>>> import numpy as np
>>> np.set_printoptions(precision=1, suppress=True, linewidth=200, sign=" ")
>>> rd = lambda a: np.round(a, 1) + 0
>>> E = np.load("w.npy")
>>> rd(E)
array([[ 1. ,  0. ,  0. , -0.3],
       [ 0. ,  1. ,  0. ,  0. ],
       [ 0. ,  0. ,  1. ,  0. ],
       [ 0.3,  0. ,  0. ,  1. ]])
>>> f = np.array([-5, 5, -4])
>>> rd(np.array([np.convolve(row, f, "same") for row in E]))
array([[ 4.8, -3.9,  1.3, -1.3],
       [-5. ,  5. , -4. ,  0. ],
       [ 0. , -5. ,  5. , -4. ],
       [ 1.3, -1. , -4.8,  4.8]])
>>> np.cross(E[3, :3], E[0, :3])
array([ 0.,  0.,  0.])
>>> rd(np.correlate(E[3], E[0], "full"))
array([-0.1,  0. ,  0. ,  0. ,  0. ,  0. ,  0.9])
>>> rd(np.polyval(f, E[3]))
array([-3. , -4. , -4. , -3.8])
>>> data = np.loadtxt("run3.csv", delimiter=",")
>>> data
array([[-18.,   0.,   0., -12.,   0.,   0.],
       [  0.,   0.,   0.,   0.,   0.,   0.],
       [  0.,   0.,   0.,   0.,   0.,   0.],
       [  4.,   0.,   0.,   2.,   0.,   0.],
       [  0.,   0.,   0.,   0.,   0.,   0.],
       [  0.,   0.,   0.,   0.,   0.,   0.]])
>>> # row 2 repeats row 1
>>> left, sig, Vh = np.linalg.svd(data)
>>> V = Vh[:(sig > 1e-8).sum()]
>>> rng = np.random.default_rng(83760)
>>> x = data[3] + 2 * data[5] + rng.integers(2) * np.eye(6)[4]
>>> x
array([ 4.,  0.,  0.,  2.,  0.,  0.])
>>> rd(V.T @ V)
array([[ 1.,  0.,  0.,  0.,  0.,  0.],
       [ 0.,  0.,  0.,  0.,  0.,  0.],
       [ 0.,  0.,  0.,  0.,  0.,  0.],
       [ 0.,  0.,  0.,  1.,  0.,  0.],
       [ 0.,  0.,  0.,  0.,  0.,  0.],
       [ 0.,  0.,  0.,  0.,  0.,  0.]])
>>> np.linalg.matrix_rank(np.vstack([data, x]))
np.int64(2)
>>> np.allclose(V.T @ V @ x, x)
True
